% python3 -q
>>> import numpy as np
>>> np.set_printoptions(precision=2, suppress=True, linewidth=200, sign=" ")
>>> W0 = np.loadtxt("layer16.csv", delimiter=",")
>>> print(W0)
[[-1.38  0.59 -0.65  0.75  0.35 -0.57 -0.13  0.53]
 [ 0.42 -0.55 -0.16 -0.12  0.19 -1.69 -0.63 -0.44]
 [ 0.83  0.67 -0.99  0.75  0.6   0.32  0.02 -0.91]
 [-0.14 -0.7  -1.38 -0.22 -1.15  0.06  0.45 -0.04]
 [-0.28  1.34  0.03 -0.93 -0.79 -0.22 -0.37 -0.67]
 [ 0.69  0.68  0.15  0.12 -0.22 -0.79  1.37  0.68]
 [-0.42 -0.16 -0.41 -1.24  1.2  -0.01  0.77 -0.26]
 [ 0.69  0.33 -0.67 -0.62  0.26  0.19 -0.88  1.3 ]]
>>> G = W0.T @ W0
>>> print(np.trace(G), (W0 ** 2).sum())
32.0 32.0
>>> print(G.round(2) + 0)
[[ 4.  0.  0.  0.  0.  0.  0.  0.]
 [ 0.  4.  0.  0.  0.  0.  0.  0.]
 [ 0.  0.  4.  0.  0.  0.  0.  0.]
 [ 0.  0.  0.  4.  0.  0.  0.  0.]
 [ 0.  0.  0.  0.  4.  0.  0.  0.]
 [ 0.  0.  0.  0.  0.  4.  0.  0.]
 [ 0.  0.  0.  0.  0.  0.  4.  0.]
 [ 0.  0.  0.  0.  0.  0.  0.  4.]]
>>> print((W0 @ W0.T).shape)
(8, 8)
>>> print(np.round(W0.T @ W0, 2) + 0)
[[ 4.  0.  0.  0.  0.  0.  0.  0.]
 [ 0.  4.  0.  0.  0.  0.  0.  0.]
 [ 0.  0.  4.  0.  0.  0.  0.  0.]
 [ 0.  0.  0.  4.  0.  0.  0.  0.]
 [ 0.  0.  0.  0.  4.  0.  0.  0.]
 [ 0.  0.  0.  0.  0.  4.  0.  0.]
 [ 0.  0.  0.  0.  0.  0.  4.  0.]
 [ 0.  0.  0.  0.  0.  0.  0.  4.]]
>>> print(np.round(W0 @ W0.T, 2) + 0)
[[ 4.  0.  0.  0.  0.  0.  0.  0.]
 [ 0.  4.  0.  0.  0.  0.  0.  0.]
 [ 0.  0.  4.  0.  0.  0.  0.  0.]
 [ 0.  0.  0.  4.  0.  0.  0.  0.]
 [ 0.  0.  0.  0.  4.  0.  0.  0.]
 [ 0.  0.  0.  0.  0.  4.  0.  0.]
 [ 0.  0.  0.  0.  0.  0.  4.  0.]
 [ 0.  0.  0.  0.  0.  0.  0.  4.]]
>>> print(np.allclose(W0, W0.T))
False
>>> print(np.sort(np.abs(np.linalg.eigvals(W0))))
[ 2.  2.  2.  2.  2.  2.  2.  2.]
>>> print(np.linalg.norm(W0, axis=1).argmax())
1
>>> print(np.linalg.norm(W0, axis=1))
[ 2.  2.  2.  2.  2.  2.  2.  2.]
>>> print(round(np.linalg.norm(W0, "nuc"), 2))
16.0
>>> print(np.round(W0[1] @ W0[2], 2))
0.0
>>> print(np.linalg.norm(W0, axis=0))
[ 2.  2.  2.  2.  2.  2.  2.  2.]
>>> arr = np.load("w.npy")
>>> print(arr)
[[ 0.73 -0.99 -0.56 -0.38  0.65  0.85 -0.12 -1.    0.99  0.7 ]
 [-0.59  0.94  0.9   0.74  0.38 -0.71  0.95  0.97 -0.96 -0.64]
 [ 0.01 -0.93  1.    0.93  0.99 -0.04  1.   -0.6   0.23 -0.8 ]
 [ 0.53  1.   -0.99  0.17 -0.16  0.93 -1.   -0.99  0.45  1.  ]
 [-0.37  0.25  0.09 -0.35 -0.68 -0.63 -0.36  0.93 -0.68 -0.83]
 [ 0.5  -0.97 -1.   -0.99 -1.    0.35 -1.   -0.54  0.95 -0.18]
 [ 0.24  0.02  0.92  0.92  0.98  0.58  1.   -0.94  0.35  0.8 ]
 [ 0.26 -1.   -0.98 -1.   -1.   -0.85 -1.    0.93  0.99 -1.  ]
 [-0.44 -0.96  0.81 -0.57 -0.62 -0.86  0.77  0.98 -0.44 -1.  ]
 [-0.08 -0.89  0.82  0.15  0.46 -0.35  0.94  0.33  0.14 -0.89]
 [-0.2   0.96 -0.63  0.02 -0.54 -0.06 -0.87  0.55 -0.7   0.74]
 [-0.24 -1.    0.8  -0.85 -0.7  -0.85  0.79  0.95  0.49 -1.  ]
 [ 0.58 -0.89 -1.   -1.   -1.    0.56 -1.   -0.75  0.96  0.59]
 [ 0.37  1.    0.4   1.    1.    0.98  0.98 -1.   -0.82  1.  ]
 [-0.69 -0.16 -0.99 -1.   -1.   -0.96 -1.    1.   -0.88 -1.  ]
 [-0.38 -0.96  0.95 -0.01  0.18 -0.79  0.98  0.93 -0.38 -0.99]
 [-0.11 -0.87 -0.79 -0.92 -0.95 -0.54 -0.98  0.85  0.22 -0.94]
 [-0.33  1.   -0.27  0.96  0.71  0.49 -0.2   0.01 -0.98  1.  ]
 [-0.18 -0.96  0.94  0.24  0.59 -0.55  0.99  0.62  0.04 -0.98]
 [ 0.31  0.   -0.96 -0.77 -0.82  0.45 -0.99 -0.64  0.64  0.74]
 [-0.43  0.87  0.88  0.76  0.6  -0.49  0.96  0.84 -0.87 -0.35]
 [ 0.08  0.97  0.99  0.99  1.    0.69  1.   -0.95 -0.52  0.98]
 [ 0.91 -1.   -0.98 -0.81  0.27  0.98 -0.99 -1.    1.    0.99]
 [-0.68 -0.04 -0.86 -0.97 -1.   -0.95 -1.    1.   -0.9  -1.  ]
 [-0.31  0.56 -0.36 -0.43 -0.76 -0.51 -0.79  0.89 -0.64 -0.56]
 [ 0.41 -0.79 -0.83 -0.65 -0.46  0.5  -0.92 -0.84  0.83  0.46]]
>>> G = np.cov(arr, rowvar=False)
>>> print(np.median(arr, axis=0))
[-0.1  -0.48 -0.32 -0.36 -0.31 -0.2  -0.28  0.44  0.09 -0.46]
>>> print(round(float(np.corrcoef(arr[:, 4], arr[:, 9])[0, 1]), 2))
0.36
>>> print(arr.std(axis=0))
[ 0.44  0.82  0.83  0.74  0.75  0.68  0.9   0.84  0.72  0.84]
>>> Ac = arr - arr.mean(axis=0)
>>> U, sigma, Vt = np.linalg.svd(Ac, full_matrices=False)
>>> print(np.abs(U[:, 0]).argmax())
21
>>> print(sigma)
[ 7.88  7.53  5.15  1.65  1.37  1.18  0.75  0.54  0.5   0.3 ]
>>> print(round(float((sigma ** 2).sum() ** 2 / (sigma ** 4).sum()), 2))
2.99
>>> x0 = np.array([1, 2, 0, 1, 0, -1, -2, 0, 1, 1])
>>> y = arr @ x0
>>> beta, lr = np.zeros(10), 1 / np.linalg.norm(arr, 2) ** 2
>>> for i in range(300):
...     beta -= lr * arr.T @ (arr @ beta - y)
...     if i % 50 == 0: print(i, round(np.linalg.norm(arr @ beta - y), 2))
... 
0 6.09
50 0.88
100 0.53
150 0.44
200 0.39
250 0.35
>>> print(beta)
[ 0.49  2.04 -0.26  1.   -0.07 -0.33 -1.72  0.23  1.19  0.82]
>>> J = np.loadtxt("arr.csv", delimiter=",")
>>> print(J)
[[ 3. -2.  1. -5. -5.  0.]
 [ 2. -1.  5. -5.  4.  1.]
 [ 5. -4. -3. -4.  2. -1.]
 [-1. -5.  4. -4.  4. -1.]
 [ 5.  2.  1.  5.  0.  1.]
 [-5. -1.  2. -1.  5. -4.]
 [ 5. -4. -3. -4.  2. -1.]
 [ 3. -5. -5.  2.  4. -3.]
 [ 0. -4. -1.  1.  3. -3.]
 [ 5.  2.  1. -1. -1. -5.]
 [ 4.  4.  4.  3.  4. -5.]]
>>> # rows 2 and 6 are equal
>>> hat = J @ np.linalg.solve(J.T @ J, J.T)
>>> print(np.round(np.linalg.eigvalsh(hat), 2) + 0)
[ 0.  0.  0.  0.  0.  1.  1.  1.  1.  1.  1.]
>>> print(np.round(hat @ J[:, 5], 2) + 0)
[ 0.  1. -1. -1.  1. -4. -1. -3. -3. -5. -5.]
>>> print(np.trace(hat))
6.0
>>> x0 = np.array([1, 4, 4, 1, 3, 3])
>>> print(J @ (2 * x0))
[-42.  56. -48.   0.  50.   2. -48. -64. -38.  -4.  72.]
>>> print(np.linalg.norm(J @ x0) <= np.linalg.norm(J, 2) * np.linalg.norm(x0) + 1e-9)
True
>>> print(J @ np.eye(6)[3])
[-5. -5. -4. -4.  5. -1. -4.  2.  1. -1.  3.]
>>> print(J * x0)
[[  3.  -8.   4.  -5. -15.   0.]
 [  2.  -4.  20.  -5.  12.   3.]
 [  5. -16. -12.  -4.   6.  -3.]
 [ -1. -20.  16.  -4.  12.  -3.]
 [  5.   8.   4.   5.   0.   3.]
 [ -5.  -4.   8.  -1.  15. -12.]
 [  5. -16. -12.  -4.   6.  -3.]
 [  3. -20. -20.   2.  12.  -9.]
 [  0. -16.  -4.   1.   9.  -9.]
 [  5.   8.   4.  -1.  -3. -15.]
 [  4.  16.  16.   3.  12. -15.]]
>>> print((J @ x0).argmax())
10
>>> print(np.einsum("ij,j->i", J, x0))
[-21.  28. -24.   0.  25.   1. -24. -32. -19.  -2.  36.]
>>> data = np.loadtxt("mat.csv", delimiter=",")
>>> print(data)
[[ 2.  0.  0.  0.  0.  0.  0.  0.  0.  0.]
 [ 0.  2.  0.  0.  0.  0.  0.  0.  0.  0.]
 [ 0.  0.  6.  2.  4.  2.  0.  2.  0.  4.]
 [ 0.  0.  2.  3.  2.  1.  0.  1.  0.  2.]
 [ 0.  0.  4.  2.  6.  2.  0.  2.  0.  4.]
 [ 0.  0.  2.  1.  2.  3.  0.  1.  0.  2.]
 [ 0.  0.  0.  0.  0.  0.  2.  0.  0.  0.]
 [ 0.  0.  2.  1.  2.  1.  0.  3.  0.  2.]
 [ 0.  0.  0.  0.  0.  0.  0.  0.  2.  0.]
 [ 0.  0.  4.  2.  4.  2.  0.  2.  0.  6.]]
>>> x0 = np.array([-2, -1, 1, 3, -1, 2, 1, 1, 1, 1])
>>> print((data @ x0).argmax())
2
>>> print(data @ np.eye(10)[5])
[ 0.  0.  2.  1.  2.  3.  0.  1.  0.  2.]
>>> print(data @ x0)
[-4. -2. 18. 14. 14. 12.  2. 10.  2. 18.]
>>> print(np.sign((data @ x0).round(6)))
[-1. -1.  1.  1.  1.  1.  1.  1.  1.  1.]
>>> B = data / np.sqrt((data ** 2).mean(axis=1, keepdims=True))
>>> print(np.linalg.matrix_rank(B) == np.linalg.matrix_rank(data))
True
>>> print(B[0])
[ 3.16  0.    0.    0.    0.    0.    0.    0.    0.    0.  ]
>>> evals, evecs = np.linalg.eigh(data)
>>> print(evals.sum(), np.trace(data))
35.0 35.0
>>> print(np.linalg.eigvalsh(data @ data))
[   4.    4.    4.    4.    4.    4.    4.    4.    4.  289.]
>>> print(np.round(evecs.T @ evecs, 2) + 0)
[[ 1.  0.  0.  0.  0.  0.  0.  0.  0.  0.]
 [ 0.  1.  0.  0.  0.  0.  0.  0.  0.  0.]
 [ 0.  0.  1.  0.  0.  0.  0.  0.  0.  0.]
 [ 0.  0.  0.  1.  0.  0.  0.  0.  0.  0.]
 [ 0.  0.  0.  0.  1.  0.  0.  0.  0.  0.]
 [ 0.  0.  0.  0.  0.  1.  0.  0.  0.  0.]
 [ 0.  0.  0.  0.  0.  0.  1.  0.  0.  0.]
 [ 0.  0.  0.  0.  0.  0.  0.  1.  0.  0.]
 [ 0.  0.  0.  0.  0.  0.  0.  0.  1.  0.]
 [ 0.  0.  0.  0.  0.  0.  0.  0.  0.  1.]]
>>> print(evals)
[  2.   2.   2.   2.   2.   2.   2.   2.   2.  17.]
>>> print((evals > 1e-8).sum(), (evals < -1e-8).sum())
10 0
>>> x0 = np.array([-3, -1, -1, 1, 1, 3, 3, 1, 2, 2])
>>> y = data @ x0
>>> beta, lr = np.zeros(10), 1 / np.linalg.norm(data, 2) ** 2
>>> for i in range(150):
...     beta -= lr * data.T @ (data @ beta - y)
...     if i % 50 == 0: print(i, round(np.linalg.norm(data @ beta - y), 2))
... 
0 11.6
50 5.78
100 2.88
>>> print(round(np.linalg.cond(data), 2))
8.5
>>> print(beta)
[-2.63 -0.88 -0.73  0.95  1.02  2.7   2.63  0.95  1.75  1.9 ]
>>> X = np.load("block15.npy")
>>> print(X)
[[ 14.79 -44.91 -28.87 -34.07  14.49   8.07  -5.25   0.67 -15.19  18.83  25.28]
 [ 14.46 -45.47 -28.84 -34.99  15.45  10.49  -4.25   0.28 -14.67  19.98  25.  ]
 [ 14.   -44.48 -28.26 -35.52  16.1    9.19  -3.49  -1.53 -14.69  20.3   25.31]
 [ 15.4  -44.65 -31.05 -36.9   15.87   8.95  -3.09  -0.44 -13.65  19.67  23.92]
 [ 13.92 -45.02 -31.12 -33.37  12.82   9.39  -6.62  -0.65 -15.86  18.95  25.99]
 [ 15.03 -44.88 -29.61 -36.38  16.62   9.27  -4.95  -0.27 -17.67  19.98  24.89]
 [ 14.15 -45.89 -30.56 -34.5   16.46   9.84  -6.46   0.82 -13.74  18.81  26.15]
 [ 15.05 -42.77 -32.21 -34.36  13.77   8.21  -5.45   0.3  -14.31  20.98  24.39]
 [ 14.85 -46.56 -30.04 -36.5   13.55   9.71  -5.44  -0.23 -14.43  19.41  24.17]
 [ 14.62 -44.64 -30.62 -33.71  12.84   9.23  -4.59   2.63 -14.34  20.61  25.53]
 [ 13.19 -44.17 -30.26 -34.73  14.22  10.44  -3.69   2.21 -14.69  19.5   26.19]
 [ 15.09 -44.25 -29.   -33.33  13.9    9.39  -4.24  -1.56 -13.98  20.55  23.66]
 [ 15.79 -45.3  -30.11 -35.35  15.29  10.42  -5.61  -2.65 -15.08  20.42  24.53]
 [ 14.38 -45.45 -31.31 -35.35  14.46  11.67  -4.97  -0.11 -14.97  19.41  25.32]
 [ 15.01 -45.72 -30.55 -36.31  15.19   9.94  -5.53   1.71 -14.32  20.22  25.43]
 [ 15.09 -45.72 -31.24 -37.6   14.91  11.06  -5.32   1.47 -14.22  19.86  24.41]
 [ 14.57 -45.38 -28.58 -33.74  16.29  12.96  -5.27  -0.87 -16.04  20.48  22.84]
 [ 14.2  -44.28 -31.87 -35.31  15.22   9.34  -5.48  -1.4  -15.62  19.37  25.83]
 [ 16.86 -43.38 -29.29 -35.36  14.85   9.66  -5.57   0.8  -13.7   20.46  26.11]
 [ 14.49 -44.11 -28.94 -34.36  12.21  11.42  -6.95  -0.37 -14.54  19.15  24.26]
 [ 14.4  -44.64 -29.29 -34.32  15.64   9.84  -6.32  -0.73 -14.63  21.49  26.01]
 [ 14.24 -45.93 -30.56 -35.98  14.29   9.42  -5.69   0.12 -12.38  20.51  23.78]
 [ 15.46 -43.   -28.47 -36.04  14.68  10.61  -5.12  -0.3  -15.86  20.7   22.58]
 [ 16.17 -46.88 -30.21 -34.63  13.63  10.78  -6.01   1.67 -15.07  19.01  25.51]]
>>> hat = X @ np.linalg.solve(X.T @ X, X.T)
>>> print(hat @ X[:, 1])
[-44.91 -45.47 -44.48 -44.65 -45.02 -44.88 -45.89 -42.77 -46.56 -44.64 -44.17 -44.25 -45.3  -45.45 -45.72 -45.72 -45.38 -44.28 -43.38 -44.11 -44.64 -45.93 -43.   -46.88]
>>> print(np.allclose(hat @ hat, hat))
True
>>> print(np.round(np.linalg.eigvalsh(hat), 2) + 0)
[ 0.  0.  0.  0.  0.  0.  0.  0.  0.  0.  0.  0.  0.  1.  1.  1.  1.  1.  1.  1.  1.  1.  1.  1.]
